$ ipython --no-banner

In [1]: import numpy as np

In [2]: np.set_printoptions(suppress=True, linewidth=160)

In [3]: rng = np.random.default_rng(754)

In [4]: idx = rng.integers(0, 3, 4)

In [5]: arr = (idx[:, None] == idx) * 2 + np.eye(4)

In [6]: arr
Out[6]: 
array([[3., 0., 0., 2.],
       [0., 3., 0., 0.],
       [0., 0., 3., 0.],
       [2., 0., 0., 3.]])

In [7]: w, evecs = np.linalg.eigh(arr)

In [8]: vec = np.array([5, 5, 4, 2])

In [9]: np.round(vec @ arr @ vec / (vec @ vec), 1), np.round(w[0], 1), w[-1]
Out[9]: (np.float64(3.6), np.float64(1.0), np.float64(5.0))

In [10]: print(np.abs(arr).sum(axis=1).max(), np.abs(w).max())
5.0 5.0

In [11]: Q, evecs = np.linalg.qr(arr[:, :3])[0], np.linalg.qr(arr[:, 3:])[0]

In [12]: sv = np.linalg.svd(Q.T @ evecs, compute_uv=False)

In [13]: round(float(np.linalg.norm(Q @ Q.T - evecs @ evecs.T, 2)), 1)
Out[13]: 1.0

In [14]: sv.round(1)
Out[14]: array([0.9])

In [15]: print(np.round(np.degrees(np.arccos(sv.clip(0, 1))), 1))
[22.6]

In [16]: round(float(np.linalg.norm(arr, "nuc")), 1)
Out[16]: 12.0

In [17]: round(np.linalg.norm(arr, 1), 1), round(float(np.linalg.norm(arr, np.inf)), 1)
Out[17]: (np.float64(5.0), 5.0)

In [18]: round(float(np.linalg.det(arr)), 1)
Out[18]: 45.0

In [19]: arr @ arr
Out[19]: 
array([[13.,  0.,  0., 12.],
       [ 0.,  9.,  0.,  0.],
       [ 0.,  0.,  9.,  0.],
       [12.,  0.,  0., 13.]])

In [20]: vec = np.ones(4)

In [21]: for _ in range(5):
    ...:     vec = arr @ vec
    ...:     vec /= np.linalg.norm(vec)
    ...:     print(round(vec @ arr @ vec, 1))
    ...: 
4.5
4.8
4.9
5.0
5.0

In [22]: np.round(np.linalg.eigvalsh(arr)[-1], 1)
Out[22]: np.float64(5.0)

In [23]: vec.round(1)
Out[23]: array([0.7, 0.1, 0.1, 0.7])

In [24]: J = np.load("layer8.npy")

In [25]: print(J)
[[ 4  4  3]
 [ 6  8  6]
 [11 12  8]
 [13 15 13]
 [18 19 17]
 [21 23 22]
 [21 24 24]
 [22 25 29]
 [22 25 33]
 [26 26 36]
 [27 27 36]
 [29 32 36]
 [30 33 40]
 [31 36 44]
 [35 37 49]
 [37 42 54]
 [37 43 55]
 [41 43 56]
 [42 44 59]
 [46 46 62]
 [51 49 67]
 [51 49 72]
 [54 51 77]
 [56 54 78]
 [57 54 83]]

In [26]: Xs = J - J.mean(axis=0)

In [27]: evecs = np.linalg.svd(Xs)[2][:1]

In [28]: B = Xs - Xs @ evecs.T @ evecs

In [29]: np.round((Xs @ evecs.T).std(axis=0), 1)
Out[29]: array([31.2])

In [30]: print(np.round(B.std(axis=0), 1))
[1.2 1.6 1.2]

In [31]: np.round(np.diag(evecs.T @ evecs), 1)
Out[31]: array([0.2, 0.2, 0.6])

In [32]: np.linalg.norm(B, axis=1).round(6).argmax()
Out[32]: np.int64(0)

In [33]: mat = np.load("x.npy")

In [34]: mat
Out[34]: 
array([[5., 4., 0.],
       [4., 5., 0.],
       [0., 0., 5.]])

In [35]: B = np.array([[3, 3, 0], [1, 1, 2]])

In [36]: C = np.kron(B, mat)

In [37]: print(np.linalg.matrix_rank(C))
6

In [38]: C
Out[38]: 
array([[15., 12.,  0., 15., 12.,  0.,  0.,  0.,  0.],
       [12., 15.,  0., 12., 15.,  0.,  0.,  0.,  0.],
       [ 0.,  0., 15.,  0.,  0., 15.,  0.,  0.,  0.],
       [ 5.,  4.,  0.,  5.,  4.,  0., 10.,  8.,  0.],
       [ 4.,  5.,  0.,  4.,  5.,  0.,  8., 10.,  0.],
       [ 0.,  0.,  5.,  0.,  0.,  5.,  0.,  0., 10.]])

In [39]: t3 = np.stack([C, -3 * C, C[::-1]])

In [40]: t3.sum(axis=0)
Out[40]: 
array([[-30., -24.,   5., -30., -24.,   5.,   0.,   0.,  10.],
       [-20., -25.,   0., -20., -25.,   0.,   8.,  10.,   0.],
       [  5.,   4., -30.,   5.,   4., -30.,  10.,   8.,   0.],
       [-10.,  -8.,  15., -10.,  -8.,  15., -20., -16.,   0.],
       [  4.,   5.,   0.,   4.,   5.,   0., -16., -20.,   0.],
       [ 15.,  12., -10.,  15.,  12., -10.,   0.,   0., -20.]])

In [41]: B = np.array([[-3, 3, -2], [1, 3, 3], [-1, -1, -3]])

In [42]: print(np.vstack([J, B.T]).shape)
(28, 3)

In [43]: np.einsum("ij->j", J)
Out[43]: array([ 788,  821, 1059])

In [44]: np.linalg.matrix_rank(J @ B)
Out[44]: np.int64(3)

In [45]: print(np.round(np.linalg.det(2 * mat), 1), np.round(np.linalg.det(mat), 1))
360.0 45.0

In [46]: np.round(np.linalg.eigvals(mat), 1)
Out[46]: array([9., 1., 5.])

In [47]: cov = np.cov(J, rowvar=False)

In [48]: round(np.corrcoef(J[:, 2], J[:, 1])[0, 1], 1)
Out[48]: np.float64(1.0)

In [49]: print(np.round(J.std(axis=0), 1))
[15.2 14.3 23.2]

In [50]: np.round(np.linalg.eigvalsh(cov)[::-1], 1)
Out[50]: array([1012.8,    3.7,    2.1])

In [51]: np.median(J, axis=0)
Out[51]: array([30., 33., 40.])

In [52]: np.round(np.polyfit(J[:, 2], J[:, 1], 1), 1)
Out[52]: array([0.6, 7. ])

In [53]: cov.shape
Out[53]: (3, 3)

In [54]: A = np.array([[2.3, -1.1, -1.4, 0.3],
    ...:     [2.2, -0.5, -0.3, 0.0],
    ...:     [1.0, -0.7, 0.8, 3.0]])

In [55]: A
Out[55]: 
array([[ 2.3, -1.1, -1.4,  0.3],
       [ 2.2, -0.5, -0.3,  0. ],
       [ 1. , -0.7,  0.8,  3. ]])

In [56]: round(float(np.linalg.norm(A, 2)), 1)
Out[56]: 4.0

In [57]: np.round(np.linalg.norm(A[1], 1), 1), round(np.linalg.norm(A[1], np.inf), 1)
Out[57]: (np.float64(3.0), np.float64(2.2))

In [58]: round(float(np.linalg.norm(A, 1)), 1), round(np.linalg.norm(A, np.inf), 1)
Out[58]: (5.5, np.float64(5.5))

In [59]: np.round(np.linalg.norm(A, axis=0), 1)
Out[59]: array([3.3, 1.4, 1.6, 3. ])

In [60]: vec = np.array([1, 0, -3, -2])

In [61]: (A @ vec).argmax()
Out[61]: np.int64(0)

In [62]: np.linalg.norm(A @ vec) <= np.linalg.norm(A, 2) * np.linalg.norm(vec) + 1e-9
Out[62]: np.True_

In [63]: np.einsum("ij,j->i", A, vec)
Out[63]: array([ 5.9,  3.1, -7.4])

In [64]: np.sign((A @ vec).round(6))
Out[64]: array([ 1.,  1., -1.])

In [65]: np.round((A * vec).sum(axis=1), 1)
Out[65]: array([ 5.9,  3.1, -7.4])

In [66]: w1 = np.array([[8, 1, 0, 1, 8], [1, 8, 1, 7, 3], [1, 7, 6, 0, 0], [8, 6, 6, 6, 6]])

In [67]: b = np.array([3, 0, 1, 0, 3])

In [68]: hid = np.maximum(A @ w1 + b, 0)

In [69]: np.round((hid > 0).mean(axis=0), 1)
Out[69]: array([1. , 0.3, 0.3, 0.3, 1. ])

In [70]: hid.round(1)
Out[70]: 
array([[21.3,  0. ,  0. ,  0. , 19.9],
       [19.8,  0. ,  0. ,  0. , 19.1],
       [35.1, 19. , 23.1, 14.1, 26.9]])

In [71]: print((hid > 0).astype(int))
[[1 0 0 0 1]
 [1 0 0 0 1]
 [1 1 1 1 1]]

In [72]: C = np.array([[-3, 3], [3, 0], [3, 1], [-3, 2], [2, 0]])

In [73]: np.round(hid @ C, 1)
Out[73]: 
array([[-24.1,  63.9],
       [-21.2,  59.4],
       [ 32.5, 156.6]])

In [74]: w1 @ C
Out[74]: 
array([[-8, 26],
       [ 9, 18],
       [36,  9],
       [ 6, 42]])

In [75]: (hid @ C).round(6).argmax(axis=1)
Out[75]: array([1, 1, 1])

In [76]: vec = np.array([1, -2, 2, -2])

In [77]: h1 = np.maximum(A @ vec, 0)

In [78]: np.round(np.maximum(A @ vec, 0) - np.maximum(-A @ vec, 0), 1)
Out[78]: array([ 1.1,  2.6, -2. ])

In [79]: Uu, sv, vt = np.linalg.svd(A, full_matrices=False)

In [80]: np.round(np.abs(vt[0]), 1)
Out[80]: array([0.8, 0.3, 0.1, 0.5])

In [81]: print(np.round(vt @ vt.T, 1) + 0)
[[1. 0. 0.]
 [0. 1. 0.]
 [0. 0. 1.]]

In [82]: np.allclose(Uu * sv @ vt, A)
Out[82]: True

In [83]: print(np.abs(Uu[:, 0]).round(6).argmax())
0

In [84]: np.round(Uu.T @ A @ vt.T, 1) + 0
Out[84]: 
array([[4. , 0. , 0. ],
       [0. , 2.9, 0. ],
       [0. , 0. , 0.8]])

In [85]: Uu.shape, sv.shape, vt.shape
Out[85]: ((3, 3), (3,), (3, 4))

In [86]: np.round(np.cumsum(sv ** 2) / np.sum(sv ** 2), 1)
Out[86]: array([0.6, 1. , 1. ])

In [87]: np.round(np.sqrt((sv ** 2).sum()), 1), round(float(np.linalg.norm(A)), 1)
Out[87]: (np.float64(5.0), 5.0)

In [88]: X = np.array([[0, 1, 0, 1, 0],
    ...:     [1, 0, 0, 0, 1],
    ...:     [0, 0, 0, 1, 0],
    ...:     [1, 0, 1, 0, 1],
    ...:     [0, 1, 0, 1, 0]])

In [89]: P = np.triu(np.array([[5, -1, 4, -4, 1],
    ...:     [2, 4, -5, 4, -3],
    ...:     [-3, 3, 2, 3, -3],
    ...:     [-1, 5, 3, 0, 2],
    ...:     [0, -1, -3, 2, -3]]), 1) + np.eye(5)

In [90]: B = P @ X @ np.linalg.inv(P)

In [91]: B
Out[91]: 
array([[  -5.,   -3.,    1.,   -5.,    4.],
       [   5.,    2.,   -6.,   22.,  -56.],
       [   3.,    0.,   -9.,   37., -101.],
       [   1.,    3.,   12.,  -42.,  129.],
       [   0.,    1.,    5.,  -18.,   54.]])

In [92]: round(np.linalg.det(B), 1)
Out[92]: np.float64(0.0)

In [93]: np.trace(B), np.trace(X)
Out[93]: (np.float64(0.0), np.int64(0))

In [94]: Uu, sv, vt = np.linalg.svd(B)

In [95]: evecs = vt[:(sv > 1e-8).sum()]

In [96]: vec = B[4] + 2 * B[3] + rng.integers(2) * np.eye(5)[2]

In [97]: vec
Out[97]: array([   2.,    7.,   29., -102.,  312.])

In [98]: np.allclose(evecs.T @ evecs @ vec, vec)
Out[98]: True

In [99]: np.round(np.linalg.norm(vec - evecs.T @ evecs @ vec), 1)
Out[99]: np.float64(0.0)

In [100]: np.linalg.matrix_rank(np.vstack([B, vec]))
Out[100]: np.int64(4)

In [101]: np.round(evecs.T @ evecs, 1) + 0
Out[101]: 
array([[ 1. ,  0. ,  0. ,  0. ,  0. ],
       [ 0. ,  0.6, -0.4,  0.3,  0.1],
       [ 0. , -0.4,  0.6,  0.3,  0.1],
       [ 0. ,  0.3,  0.3,  0.8, -0.1],
       [ 0. ,  0.1,  0.1, -0.1,  1. ]])
